$ python -q
>>> import numpy as np
>>> from numpy import linalg as LA
>>> np.set_printoptions(precision=1, suppress=True, linewidth=200)
>>> tidy = lambda a: np.round(a, 1) + 0
>>> mat = np.load("layer7.npy")
>>> mat
array([[-1,  0, -9, -7,  0],
       [ 0,  0,  0,  0,  0],
       [ 2,  0, 18, 14,  0]])
>>> rank = LA.matrix_rank(mat)
>>> rank
np.int64(1)
>>> N = LA.svd(mat)[2][rank:].T
>>> tidy(N @ N.T)
array([[ 1. ,  0. , -0.1, -0.1,  0. ],
       [ 0. ,  1. ,  0. ,  0. ,  0. ],
       [-0.1,  0. ,  0.4, -0.5,  0. ],
       [-0.1,  0. , -0.5,  0.6,  0. ],
       [ 0. ,  0. ,  0. ,  0. ,  1. ]])
>>> N.shape
(5, 4)
>>> tidy(mat @ N)
array([[0., 0., 0., 0.],
       [0., 0., 0., 0.],
       [0., 0., 0., 0.]])
>>> U, s, Vt = LA.svd(mat, full_matrices=False)
>>> tidy(np.sqrt((s ** 2).sum())), tidy(LA.norm(mat))
(np.float64(25.6), np.float64(25.6))
>>> tidy(Vt @ Vt.T)
array([[1., 0., 0.],
       [0., 1., 0.],
       [0., 0., 1.]])
>>> (s > 1e-8).sum()
np.int64(1)
>>> print(tidy(U.T @ mat @ Vt.T))
[[25.6  0.   0. ]
 [ 0.   0.   0. ]
 [ 0.   0.   0. ]]
>>> np.abs(np.diag(LA.qr(mat)[1])) > 1e-9
array([ True, False, False])
>>> np.allclose(mat[:-1].T @ LA.lstsq(mat[:-1].T, mat[-1])[0], mat[-1])
True
>>> tidy(np.trace(LA.pinv(mat) @ mat))
np.float64(1.0)
>>> print(tidy(mat @ LA.pinv(mat) @ mat))
[[-1.  0. -9. -7.  0.]
 [ 0.  0.  0.  0.  0.]
 [ 2.  0. 18. 14.  0.]]
>>> np.unique(mat.round(6), axis=0).shape
(3, 5)
>>> U, s, Vt = LA.svd(mat)
>>> np.argmax(s[:-1] / (s[1:] + 1e-6)) + 1
np.int64(1)
>>> M2 = U[:, :1] @ np.diag(s[:1]) @ Vt[:1]
>>> print(LA.matrix_rank(mat, rtol=0.05))
1
>>> tidy(np.abs(mat - M2).max())
np.float64(0.0)
>>> tidy(LA.norm(mat - M2, 2)), tidy(s[1])
(np.float64(0.0), np.float64(0.0))
>>> print(tidy(M2))
[[-1.  0. -9. -7.  0.]
 [ 0.  0.  0.  0.  0.]
 [ 2.  0. 18. 14.  0.]]
>>> Q, _ = LA.qr(np.array([[0.0, 0.1, -2.0, 0.5, 1.3],
...     [-1.0, -2.3, 2.2, 0.6, -1.8],
...     [-1.1, -1.0, 0.7, 2.1, 0.1],
...     [-0.8, 2.0, -0.7, 0.9, -1.9],
...     [-0.8, -0.2, -0.1, 0.0, 0.5]]))
>>> V, _ = LA.qr(np.array([[-1.1, -0.3, 0.8], [1.0, 1.1, 1.2], [0.9, -0.7, -0.2]]))
>>> s = 20 * 0.5 ** np.arange(3)
>>> A = Q[:, :3] * s @ V[:3]
>>> tidy(A)
array([[-2.2, -3.7, -1.8],
       [-9.6,  4.6,  6. ],
       [-8.5,  0.4,  8.2],
       [-0.3, -4.6, 10.8],
       [-5.5, -1.3,  6.5]])
>>> f, g = A[2], A[0]
>>> print(tidy(f @ f))
140.7
>>> p = (f @ g) / (f @ f) * f
>>> print(tidy(LA.norm(f + g) ** 2 + LA.norm(f - g) ** 2))
324.8
>>> tidy((g - p) @ f)
np.float64(0.0)
>>> print(LA.matrix_rank(np.outer(f, g)))
1
>>> print(tidy(LA.norm(A, 2)))
20.0
>>> tidy(LA.norm(A, axis=1))
array([ 4.7, 12.2, 11.9, 11.8,  8.7])
>>> tidy(LA.norm(A, 1)), tidy(LA.norm(A, np.inf))
(np.float64(33.4), np.float64(20.1))
>>> F = np.load("m.npy")
>>> F
array([[ 0.7,  0.3,  0.2,  1.1, -1.1],
       [ 0.9, -1.5,  0. ,  1.3, -0.9],
       [-0.4, -1.1, -0.6,  0.5, -1.4],
       [-1.7, -1.4,  0.3,  0.1,  1.8],
       [ 1.1, -1. ,  0.7,  0.1,  0.9]])
>>> rng = np.random.default_rng(55)
>>> labels = rng.permutation(5)
>>> labels
array([3, 0, 4, 1, 2])
>>> M2 = F[labels][:, labels]
>>> tidy(np.sort(np.abs(LA.eigvals(M2))))
array([0.7, 0.7, 1.6, 1.9, 1.9])
>>> f = np.array([1, 0, 2, 2, 1])
>>> M2 = F + np.outer(f, np.eye(5)[2])
>>> print(LA.matrix_rank(LA.inv(M2) - LA.inv(F), tol=1e-8))
1
>>> x0 = np.array([0, 4, 2, -5, 5])
>>> a = np.maximum(F @ x0, 0)
>>> tidy(np.maximum(F @ (3 * x0), 0))
array([ 0. ,  0. ,  0. , 10.5,  4.2])
>>> tidy(F.T @ a)
array([-4.4, -6.3,  2. ,  0.5,  7.6])
>>> tidy(np.tanh(F @ x0))
array([-1. , -1. , -1. ,  1. ,  0.9])
>>> tidy(a)
array([0. , 0. , 0. , 3.5, 1.4])
>>> feats = np.load("dump.npy")
>>> feats
array([[-0.2, -0.6, -1.9,  1.4],
       [ 1. , -0.8,  1. , -1.6],
       [-0.2, -0.4, -1.8,  1.2],
       [ 0.3,  0.6, -0.9,  0.7]])
>>> Q, Rm = LA.qr(feats)
>>> tidy(Q.T @ Q)
array([[1., 0., 0., 0.],
       [0., 1., 0., 0.],
       [0., 0., 1., 0.],
       [0., 0., 0., 1.]])
>>> Q.shape, Rm.shape
((4, 4), (4, 4))
>>> tidy(Q)
array([[-0.2, -0.6, -0.5,  0.6],
       [ 0.9, -0.4,  0. ,  0. ],
       [-0.2, -0.4, -0.5, -0.8],
       [ 0.3,  0.6, -0.7,  0.1]])
>>> tidy(abs(Rm[0, 0])), tidy(LA.norm(feats[:, 0]))
(np.float64(1.1), np.float64(1.1))
>>> tidy(np.abs(np.diag(Rm)))
array([1.1, 1.2, 2.5, 0.1])
>>> print(tidy(np.einsum("ij,ji->", feats, feats)))
-0.1
>>> tidy(LA.det(2 * feats)), tidy(LA.det(feats))
(np.float64(-6.9), np.float64(-0.4))
>>> print(tidy(np.poly(feats)))
[ 1.   2.1  2.2 -0.5 -0.4]
>>> tidy(LA.det(feats[::-1]))
np.float64(-0.4)
>>> tidy(np.einsum("ii->", feats))
np.float64(-2.1)
>>> tidy(np.trace(feats))
np.float64(-2.1)
>>> tidy((feats - feats.T) / 2)
array([[ 0. , -0.8, -0.8,  0.5],
       [ 0.8,  0. ,  0.7, -1.1],
       [ 0.8, -0.7,  0. ,  1. ],
       [-0.5,  1.1, -1. ,  0. ]])
>>> tidy(LA.matrix_power(feats, 3))
array([[ 1.6, -3.1, -1.2, -1.3],
       [ 0.5,  4.9,  4.9, -2. ],
       [ 1.1, -3.2, -1.8, -0.6],
       [-0.6, -1.7, -2.5,  1.5]])
>>> labels = rng.permutation(4)
>>> M2 = feats[:, labels] * rng.choice([-1, 1], 4)
>>> print(M2)
[[ 0.2  1.4  1.9  0.6]
 [-1.  -1.6 -1.   0.8]
 [ 0.2  1.2  1.8  0.4]
 [-0.3  0.7  0.9 -0.6]]
>>> U, _, Vt = LA.svd(feats.T @ M2)
>>> tidy(U @ Vt)
array([[-1.,  0.,  0.,  0.],
       [ 0.,  0.,  0., -1.],
       [ 0.,  0., -1.,  0.],
       [ 0.,  1.,  0.,  0.]])
>>> tidy(LA.lstsq(feats, M2)[0])
array([[-1.,  0.,  0.,  0.],
       [ 0.,  0.,  0., -1.],
       [ 0.,  0., -1.,  0.],
       [ 0.,  1.,  0.,  0.]])
>>> labels
array([0, 3, 2, 1])
>>> x0 = np.array([-1, -1, 3, -3])
>>> a = np.maximum(M2 @ x0, 0)
>>> tidy(np.tanh(M2 @ x0))
array([ 1., -1.,  1.,  1.])
>>> tidy(M2.T @ a)
array([-0.2,  9.4, 13.1,  0. ])
>>> print(np.maximum(M2 @ x0, 0) - np.maximum(-M2 @ x0, 0))
[ 2.3 -2.8  2.8  4.1]
>>> np.flatnonzero(a > 1e-9)
array([0, 2, 3])
>>> M2 * (a > 1e-9)[:, None]
array([[ 0.2,  1.4,  1.9,  0.6],
       [-0. , -0. , -0. ,  0. ],
       [ 0.2,  1.2,  1.8,  0.4],
       [-0.3,  0.7,  0.9, -0.6]])
>>> M2 = np.array([[-2, -2], [-2, -7], [-5, -7]])
>>> M = np.tile(M2, (2, 3))
>>> M
array([[-2, -2, -2, -2, -2, -2],
       [-2, -7, -2, -7, -2, -7],
       [-5, -7, -5, -7, -5, -7],
       [-2, -2, -2, -2, -2, -2],
       [-2, -7, -2, -7, -2, -7],
       [-5, -7, -5, -7, -5, -7]])
>>> U, s, Vt = LA.svd(M)
>>> np.argmax(s[:-1] / (s[1:] + 1e-6)) + 1
np.int64(2)
>>> M2 = U[:, :2] @ np.diag(s[:2]) @ Vt[:2]
>>> print(tidy(np.abs(M - M2).max()))
0.0
>>> tidy(LA.norm(M - M2) / LA.norm(M))
np.float64(0.0)
>>> G = M.T @ M
>>> print(tidy(LA.eigvalsh(G)[::-1]))
[784.4  25.6   0.    0.    0.    0. ]
>>> np.trace(G), (M ** 2).sum()
(np.int64(810), np.int64(810))
>>> print(tidy(LA.svd(M, compute_uv=False) ** 2))
[784.4  25.6   0.    0.    0.    0. ]
>>> G
array([[ 66, 106,  66, 106,  66, 106],
       [106, 204, 106, 204, 106, 204],
       [ 66, 106,  66, 106,  66, 106],
       [106, 204, 106, 204, 106, 204],
       [ 66, 106,  66, 106,  66, 106],
       [106, 204, 106, 204, 106, 204]])
>>> np.allclose(G, G.T)
True
>>> (M @ M.T).shape
(6, 6)
>>> rank = LA.matrix_rank(M)
>>> rank
np.int64(2)
>>> N = LA.svd(M)[2][rank:].T
>>> print([int(LA.matrix_rank(M[:, :j + 1])) for j in range(6)])
[1, 2, 2, 2, 2, 2]
>>> print(np.allclose(M @ N, 0))
True
>>> tidy(N @ N.T)
array([[ 0.7,  0. , -0.3,  0. , -0.3,  0. ],
       [ 0. ,  0.7,  0. , -0.3,  0. , -0.3],
       [-0.3,  0. ,  0.7,  0. , -0.3,  0. ],
       [ 0. , -0.3,  0. ,  0.7,  0. , -0.3],
       [-0.3,  0. , -0.3,  0. ,  0.7,  0. ],
       [ 0. , -0.3,  0. , -0.3,  0. ,  0.7]])
>>> [int(LA.matrix_rank(np.delete(M, i, axis=0))) for i in range(6)]
[2, 2, 2, 2, 2, 2]
